% ipython --no-banner

In [1]: import numpy as np

In [2]: np.set_printoptions(precision=4, suppress=True, linewidth=140)

In [3]: K = np.loadtxt("run3.csv", delimiter=",")

In [4]: K
Out[4]: 
array([[ 22.,  13.,  -6.,  -3.,   0.,   4., -12.,  20.,  14.,  14.,  16.],
       [ 13.,  35.,   1., -16.,   0.,  -3., -10.,  -4.,   7.,  13.,  -1.],
       [ -6.,   1.,  26.,   4., -16.,   6.,  -8., -12.,  -7.,   0., -11.],
       [ -3., -16.,   4.,  35.,   5.,   7.,  15.,   4., -15., -19., -17.],
       [  0.,   0., -16.,   5.,  18.,  -8.,   7.,   2.,  -1., -15.,  -4.],
       [  4.,  -3.,   6.,   7.,  -8.,  43.,   3.,   9., -10.,  -3.,  -1.],
       [-12., -10.,  -8.,  15.,   7.,   3.,  34., -17.,  -5., -17., -15.],
       [ 20.,  -4., -12.,   4.,   2.,   9., -17.,  49.,  -2.,  15.,  19.],
       [ 14.,   7.,  -7., -15.,  -1., -10.,  -5.,  -2.,  34.,   6.,  22.],
       [ 14.,  13.,   0., -19., -15.,  -3., -17.,  15.,   6.,  48.,  23.],
       [ 16.,  -1., -11., -17.,  -4.,  -1., -15.,  19.,  22.,  23.,  32.]])

In [5]: np.allclose(K[:-1].T @ np.linalg.lstsq(K[:-1].T, K[-1])[0], K[-1])
Out[5]: True

In [6]: np.round(np.trace(np.linalg.pinv(K) @ K), 4)
Out[6]: np.float64(8.0)

In [7]: np.abs(np.diag(np.linalg.qr(K)[1])) > 1e-9
Out[7]: array([ True,  True,  True,  True,  True,  True,  True,  True, False, False, False])

In [8]: np.round(K @ np.linalg.pinv(K) @ K, 4) + 0
Out[8]: 
array([[ 22.,  13.,  -6.,  -3.,   0.,   4., -12.,  20.,  14.,  14.,  16.],
       [ 13.,  35.,   1., -16.,   0.,  -3., -10.,  -4.,   7.,  13.,  -1.],
       [ -6.,   1.,  26.,   4., -16.,   6.,  -8., -12.,  -7.,   0., -11.],
       [ -3., -16.,   4.,  35.,   5.,   7.,  15.,   4., -15., -19., -17.],
       [  0.,   0., -16.,   5.,  18.,  -8.,   7.,   2.,  -1., -15.,  -4.],
       [  4.,  -3.,   6.,   7.,  -8.,  43.,   3.,   9., -10.,  -3.,  -1.],
       [-12., -10.,  -8.,  15.,   7.,   3.,  34., -17.,  -5., -17., -15.],
       [ 20.,  -4., -12.,   4.,   2.,   9., -17.,  49.,  -2.,  15.,  19.],
       [ 14.,   7.,  -7., -15.,  -1., -10.,  -5.,  -2.,  34.,   6.,  22.],
       [ 14.,  13.,   0., -19., -15.,  -3., -17.,  15.,   6.,  48.,  23.],
       [ 16.,  -1., -11., -17.,  -4.,  -1., -15.,  19.,  22.,  23.,  32.]])

In [9]: np.linalg.matrix_rank(K, rtol=0.1)
Out[9]: np.int64(7)

In [10]: ev, evecs = np.linalg.eigh(K)

In [11]: x0 = np.array([-2, -5, -2, 5, -5, -3, 1, -4, 3, 3, 4])

In [12]: np.abs(K).sum(axis=1).max(), round(np.abs(ev).max(), 4)
Out[12]: (np.float64(173.0), np.float64(126.1621))

In [13]: x0 @ K @ x0
Out[13]: np.float64(3673.0)

In [14]: U, sig, VT = np.linalg.svd(K)

In [15]: evecs = VT[:(sig > 1e-8).sum()]

In [16]: rng = np.random.default_rng(679592)

In [17]: x0 = K[10] + 4 * K[5] + rng.integers(2) * np.eye(11)[1]

In [18]: x0
Out[18]: array([ 32., -13.,  13.,  11., -36., 171.,  -3.,  55., -18.,  11.,  28.])

In [19]: np.allclose(evecs.T @ evecs @ x0, x0)
Out[19]: True

In [20]: np.linalg.matrix_rank(np.vstack([K, x0]))
Out[20]: np.int64(8)

In [21]: labels = rng.permutation(11)

In [22]: labels
Out[22]: array([ 6,  3,  1, 10,  7,  4,  0,  8,  2,  5,  9])

In [23]: out = K[labels][:, labels]

In [24]: np.allclose(out, K)
Out[24]: False

In [25]: np.trace(out)
Out[25]: np.float64(376.0)

In [26]: out
Out[26]: 
array([[ 34.,  15., -10., -15., -17.,   7., -12.,  -5.,  -8.,   3., -17.],
       [ 15.,  35., -16., -17.,   4.,   5.,  -3., -15.,   4.,   7., -19.],
       [-10., -16.,  35.,  -1.,  -4.,   0.,  13.,   7.,   1.,  -3.,  13.],
       [-15., -17.,  -1.,  32.,  19.,  -4.,  16.,  22., -11.,  -1.,  23.],
       [-17.,   4.,  -4.,  19.,  49.,   2.,  20.,  -2., -12.,   9.,  15.],
       [  7.,   5.,   0.,  -4.,   2.,  18.,   0.,  -1., -16.,  -8., -15.],
       [-12.,  -3.,  13.,  16.,  20.,   0.,  22.,  14.,  -6.,   4.,  14.],
       [ -5., -15.,   7.,  22.,  -2.,  -1.,  14.,  34.,  -7., -10.,   6.],
       [ -8.,   4.,   1., -11., -12., -16.,  -6.,  -7.,  26.,   6.,   0.],
       [  3.,   7.,  -3.,  -1.,   9.,  -8.,   4., -10.,   6.,  43.,  -3.],
       [-17., -19.,  13.,  23.,  15., -15.,  14.,   6.,   0.,  -3.,  48.]])

In [27]: W0 = np.loadtxt("layer10.csv", delimiter=",")

In [28]: W0
Out[28]: 
array([[4., 1., 1., 1., 1., 1., 1., 1., 1., 1., 1.],
       [1., 4., 1., 1., 1., 1., 1., 1., 1., 1., 1.],
       [1., 1., 4., 1., 1., 1., 1., 1., 1., 1., 1.],
       [1., 1., 1., 4., 1., 1., 1., 1., 1., 1., 1.],
       [1., 1., 1., 1., 4., 1., 1., 1., 1., 1., 1.],
       [1., 1., 1., 1., 1., 4., 1., 1., 1., 1., 1.],
       [1., 1., 1., 1., 1., 1., 4., 1., 1., 1., 1.],
       [1., 1., 1., 1., 1., 1., 1., 4., 1., 1., 1.],
       [1., 1., 1., 1., 1., 1., 1., 1., 4., 1., 1.],
       [1., 1., 1., 1., 1., 1., 1., 1., 1., 4., 1.],
       [1., 1., 1., 1., 1., 1., 1., 1., 1., 1., 4.]])

In [29]: out = W0 / np.sqrt((W0 ** 2).mean(axis=1, keepdims=True))

In [30]: out[2]
Out[30]: array([0.6504, 0.6504, 2.6018, 0.6504, 0.6504, 0.6504, 0.6504, 0.6504, 0.6504, 0.6504, 0.6504])

In [31]: np.linalg.norm(out, axis=1)
Out[31]: array([3.3166, 3.3166, 3.3166, 3.3166, 3.3166, 3.3166, 3.3166, 3.3166, 3.3166, 3.3166, 3.3166])

In [32]: W0 - W0.mean(axis=1, keepdims=True)
Out[32]: 
array([[ 2.7273, -0.2727, -0.2727, -0.2727, -0.2727, -0.2727, -0.2727, -0.2727, -0.2727, -0.2727, -0.2727],
       [-0.2727,  2.7273, -0.2727, -0.2727, -0.2727, -0.2727, -0.2727, -0.2727, -0.2727, -0.2727, -0.2727],
       [-0.2727, -0.2727,  2.7273, -0.2727, -0.2727, -0.2727, -0.2727, -0.2727, -0.2727, -0.2727, -0.2727],
       [-0.2727, -0.2727, -0.2727,  2.7273, -0.2727, -0.2727, -0.2727, -0.2727, -0.2727, -0.2727, -0.2727],
       [-0.2727, -0.2727, -0.2727, -0.2727,  2.7273, -0.2727, -0.2727, -0.2727, -0.2727, -0.2727, -0.2727],
       [-0.2727, -0.2727, -0.2727, -0.2727, -0.2727,  2.7273, -0.2727, -0.2727, -0.2727, -0.2727, -0.2727],
       [-0.2727, -0.2727, -0.2727, -0.2727, -0.2727, -0.2727,  2.7273, -0.2727, -0.2727, -0.2727, -0.2727],
       [-0.2727, -0.2727, -0.2727, -0.2727, -0.2727, -0.2727, -0.2727,  2.7273, -0.2727, -0.2727, -0.2727],
       [-0.2727, -0.2727, -0.2727, -0.2727, -0.2727, -0.2727, -0.2727, -0.2727,  2.7273, -0.2727, -0.2727],
       [-0.2727, -0.2727, -0.2727, -0.2727, -0.2727, -0.2727, -0.2727, -0.2727, -0.2727,  2.7273, -0.2727],
       [-0.2727, -0.2727, -0.2727, -0.2727, -0.2727, -0.2727, -0.2727, -0.2727, -0.2727, -0.2727,  2.7273]])

In [33]: ev, evecs = np.linalg.eigh(W0)

In [34]: np.linalg.svd(W0, compute_uv=False)
Out[34]: array([14.,  3.,  3.,  3.,  3.,  3.,  3.,  3.,  3.,  3.,  3.])

In [35]: np.unique(ev.round(6) + 0, return_counts=True)[1]
Out[35]: array([10,  1])

In [36]: np.abs(evecs[:, -1]).round(6).argmax()
Out[36]: np.int64(0)

In [37]: np.round(np.linalg.eigvalsh(W0 + -3 * np.eye(11)), 4) + 0
Out[37]: array([ 0.,  0.,  0.,  0.,  0.,  0.,  0.,  0.,  0.,  0., 11.])

In [38]: np.linalg.eigvalsh(W0 @ W0)
Out[38]: array([  9.,   9.,   9.,   9.,   9.,   9.,   9.,   9.,   9.,   9., 196.])

In [39]: (ev > 1e-8).sum(), (ev < -1e-8).sum()
Out[39]: (np.int64(11), np.int64(0))

In [40]: np.round(evecs.T @ evecs, 4) + 0
Out[40]: 
array([[1., 0., 0., 0., 0., 0., 0., 0., 0., 0., 0.],
       [0., 1., 0., 0., 0., 0., 0., 0., 0., 0., 0.],
       [0., 0., 1., 0., 0., 0., 0., 0., 0., 0., 0.],
       [0., 0., 0., 1., 0., 0., 0., 0., 0., 0., 0.],
       [0., 0., 0., 0., 1., 0., 0., 0., 0., 0., 0.],
       [0., 0., 0., 0., 0., 1., 0., 0., 0., 0., 0.],
       [0., 0., 0., 0., 0., 0., 1., 0., 0., 0., 0.],
       [0., 0., 0., 0., 0., 0., 0., 1., 0., 0., 0.],
       [0., 0., 0., 0., 0., 0., 0., 0., 1., 0., 0.],
       [0., 0., 0., 0., 0., 0., 0., 0., 0., 1., 0.],
       [0., 0., 0., 0., 0., 0., 0., 0., 0., 0., 1.]])
